% python3 -q
>>> import numpy as np
>>> np.set_printoptions(precision=3, suppress=True, linewidth=140)
>>> A = np.load("arr.npy")
>>> print(A)
[[-0.874  0.999 -0.854 -0.987 -0.99  -0.869  0.854 -0.797]
 [-0.07   0.641  0.859 -0.986 -0.515  0.818 -0.691  0.749]
 [-0.551 -0.354  0.462  0.969 -0.872 -0.493  0.987 -0.831]
 [ 0.551 -0.405 -0.997 -0.892 -0.892 -0.735 -0.119 -0.02 ]
 [-0.493  0.617  1.    -0.08   0.972  0.98  -0.84   0.808]
 [ 0.197 -0.762 -0.993  0.    -0.993 -0.834  0.964 -0.691]
 [ 0.345 -0.993 -0.984  1.    -0.598 -0.943  0.991 -0.937]
 [ 0.501  0.789 -0.999 -0.986 -0.414 -0.864 -0.896  0.129]
 [ 0.188 -0.1   -0.962  0.658  0.226 -0.804  0.09  -0.515]
 [ 0.327  0.864  0.93  -0.994  0.983  0.919 -0.998  0.953]
 [-0.726  1.    -0.99  -0.999 -0.974 -0.915  0.02  -0.592]
 [-0.454  0.999 -0.992 -1.    -0.975 -0.789 -0.623 -0.03 ]
 [-0.119 -0.647  0.565  0.1   -0.914  0.345  0.872 -0.119]
 [ 0.3    0.623 -0.245 -0.327  0.985  0.01  -0.978  0.508]
 [ 0.08   0.929 -0.998 -0.982 -0.834 -0.885 -0.493 -0.264]
 [ 0.188  0.869 -0.983 -0.994 -0.811 -0.53  -0.731  0.291]
 [ 0.235 -0.843 -0.894  0.854 -0.686 -0.641  0.827 -0.558]
 [ 0.8   -1.     0.462  1.     0.701  0.06   0.988 -0.658]
 [-0.09   0.598  0.874 -0.77   0.635  0.67  -0.782  0.578]
 [ 0.611 -0.954 -0.97   0.955  0.438 -0.721  0.245 -0.405]
 [-0.641  0.996  0.641 -0.995 -0.345  0.273 -0.744  0.345]
 [-0.327 -0.149  0.291  0.77  -0.629 -0.254  0.867 -0.544]
 [ 0.139  0.235 -0.291 -0.961 -0.789  0.363 -0.327  0.485]
 [-0.207  0.804  0.996 -0.814  0.969  0.929 -0.965  0.834]]
>>> dist = np.linalg.norm(A[:, None] - A[None], axis=-1)
>>> print((dist + 1e9 * np.eye(24)).round(6).argmin(axis=1))
[10 20 21 14 23 16 16 15 19 23  0 14 21 18 11  7  6 19 23  8  1  2 15  9]
>>> print(dist.mean(axis=1).argmax())
17
>>> print(dist[18].round(6).argsort(kind="stable")[:4])
[18 23  9  4]
>>> print(np.linalg.matrix_rank(dist ** 2))
10
>>> Xs = A - A.mean(axis=0)
>>> Uu, sig, vt = np.linalg.svd(Xs, full_matrices=False)
>>> print(np.abs(vt[-1]))
[0.019 0.061 0.163 0.011 0.076 0.55  0.374 0.722]
>>> print(round(float((sig ** 2).sum() ** 2 / (sig ** 4).sum()), 3))
2.704
>>> print(np.abs(Uu[:, 0]).argmax())
9
>>> E = np.load("block19.npy")
>>> print(E)
[[ 5.067 -5.003  8.978 -8.962  9.051  6.952  8.948  5.955]
 [ 5.089 -5.051  8.953 -8.997  8.948  7.006  8.946  5.955]
 [ 5.121 -5.007  8.989 -9.05   8.979  7.007  9.034  5.998]
 [ 4.949 -4.967  8.981 -8.961  9.039  7.013  9.016  6.019]
 [ 5.006 -5.019  8.997 -9.02   8.997  7.011  9.053  6.055]
 [-6.004  5.998 -1.855 -6.973 -0.925  6.008 -9.023 -7.911]
 [-5.919  6.084 -1.941 -6.98  -1.046  5.986 -8.927 -8.027]
 [-6.007  5.996 -2.032 -6.984 -1.074  6.002 -9.01  -7.99 ]
 [-6.011  5.982 -1.95  -6.916 -1.001  6.023 -9.073 -8.001]
 [-6.015  5.974 -1.982 -6.95  -1.014  5.979 -9.052 -7.889]]
>>> print(np.count_nonzero(E))
80
>>> print(E.sum(axis=1))
[ 30.986  30.849  31.071  31.089  31.08  -20.685 -20.77  -21.099 -20.947 -20.949]
>>> print(np.abs(E).max())
9.073
>>> np.zeros(10, 8)
Traceback (most recent call last):
  File "<python-input-19>", line 1, in <module>
    np.zeros(10, 8)
    ~~~~~~~~^^^^^^^
TypeError: Cannot interpret '8' as a data type
>>> print(E.shape)
(10, 8)
>>> print(E.mean(axis=0))
[-0.472  0.499  3.514 -7.979  3.995  6.499 -0.009 -0.984]
>>> print(np.unravel_index(np.abs(E).argmax(), E.shape))
(np.int64(8), np.int64(6))
>>> print(round(float(np.linalg.norm(E)), 3))
61.852
>>> f = np.array([4, 5, 0, 4, 3, 3, 0, 0, 0, 5, 3, 2, 3])
>>> X = 5 * np.eye(13) + np.outer(f, f)
>>> print(X)
[[21. 20.  0. 16. 12. 12.  0.  0.  0. 20. 12.  8. 12.]
 [20. 30.  0. 20. 15. 15.  0.  0.  0. 25. 15. 10. 15.]
 [ 0.  0.  5.  0.  0.  0.  0.  0.  0.  0.  0.  0.  0.]
 [16. 20.  0. 21. 12. 12.  0.  0.  0. 20. 12.  8. 12.]
 [12. 15.  0. 12. 14.  9.  0.  0.  0. 15.  9.  6.  9.]
 [12. 15.  0. 12.  9. 14.  0.  0.  0. 15.  9.  6.  9.]
 [ 0.  0.  0.  0.  0.  0.  5.  0.  0.  0.  0.  0.  0.]
 [ 0.  0.  0.  0.  0.  0.  0.  5.  0.  0.  0.  0.  0.]
 [ 0.  0.  0.  0.  0.  0.  0.  0.  5.  0.  0.  0.  0.]
 [20. 25.  0. 20. 15. 15.  0.  0.  0. 30. 15. 10. 15.]
 [12. 15.  0. 12.  9.  9.  0.  0.  0. 15. 14.  6.  9.]
 [ 8. 10.  0.  8.  6.  6.  0.  0.  0. 10.  6.  9.  6.]
 [12. 15.  0. 12.  9.  9.  0.  0.  0. 15.  9.  6. 14.]]
>>> # 5 groups of indices that never mix
>>> low = np.linalg.cholesky(X)
>>> print(np.diag(low) ** 2)
[21.    10.952  5.     6.739  5.726  5.634  5.     5.     5.     6.562  5.429  5.175  5.381]
>>> print(np.linalg.eigvalsh(X).min() > 0)
True
>>> q, evecs = np.linalg.qr(X[:, :7])[0], np.linalg.qr(X[:, 7:])[0]
>>> sig = np.linalg.svd(q.T @ evecs, compute_uv=False)
>>> print(np.degrees(np.arccos(sig.clip(0, 1))))
[ 4.632 90.    90.    90.    90.    90.   ]
>>> print(sig.round(3) + 0)
[0.997 0.    0.    0.    0.    0.   ]
>>> x = np.array([3, 2, 0, 0, -3, 1, -3, -2, 1, -2, 2, 0, 1])
>>> print(np.linalg.norm(X @ x) <= np.linalg.norm(X, 2) * np.linalg.norm(x) + 1e-9)
True
>>> print(X @ np.ones(13))
[133. 165.   5. 133. 101. 101.   5.   5.   5. 165. 101.  69. 101.]
>>> print((X @ x).argmax())
1
>>> print(X @ x)
[ 75.  85.   0.  60.  30.  50. -15. -10.   5.  65.  55.  30.  50.]
>>> print(np.argsort(-np.linalg.norm(X, axis=0).round(6), kind="stable")[:3])
[1 9 0]
>>> print(round(np.log10(np.linalg.cond(X))))
1
>>> print([round(float(x), 3) for x in np.linalg.svd(X, compute_uv=False)[:3]])
[127.0, 5.0, 5.0]
>>> print(np.round(np.linalg.norm(X, 2) / np.linalg.norm(X), 3))
0.991
>>> print(np.linalg.cond(X) > 100)
False
>>> M = np.diag(np.array([2, 0, 3, 1, 1, 3, 2, 0, 3, 3, 3, 2, 0, 3, 0]))
>>> print(M)
[[2 0 0 0 0 0 0 0 0 0 0 0 0 0 0]
 [0 0 0 0 0 0 0 0 0 0 0 0 0 0 0]
 [0 0 3 0 0 0 0 0 0 0 0 0 0 0 0]
 [0 0 0 1 0 0 0 0 0 0 0 0 0 0 0]
 [0 0 0 0 1 0 0 0 0 0 0 0 0 0 0]
 [0 0 0 0 0 3 0 0 0 0 0 0 0 0 0]
 [0 0 0 0 0 0 2 0 0 0 0 0 0 0 0]
 [0 0 0 0 0 0 0 0 0 0 0 0 0 0 0]
 [0 0 0 0 0 0 0 0 3 0 0 0 0 0 0]
 [0 0 0 0 0 0 0 0 0 3 0 0 0 0 0]
 [0 0 0 0 0 0 0 0 0 0 3 0 0 0 0]
 [0 0 0 0 0 0 0 0 0 0 0 2 0 0 0]
 [0 0 0 0 0 0 0 0 0 0 0 0 0 0 0]
 [0 0 0 0 0 0 0 0 0 0 0 0 0 3 0]
 [0 0 0 0 0 0 0 0 0 0 0 0 0 0 0]]
>>> # triangular: eigenvalues sit on the diagonal
>>> th = np.radians(36)
>>> r_ = np.eye(15)
>>> r_[6, 6] = r_[11, 11] = np.cos(th)
>>> r_[6, 11], r_[11, 6] = -np.sin(th), np.sin(th)
>>> B = M @ r_.T
>>> print(np.allclose(M @ M.T, B @ B.T))
True
>>> print(np.linalg.svd(M, compute_uv=False), np.linalg.svd(B, compute_uv=False))
[3. 3. 3. 3. 3. 3. 2. 2. 2. 1. 1. 0. 0. 0. 0.] [3. 3. 3. 3. 3. 3. 2. 2. 2. 1. 1. 0. 0. 0. 0.]
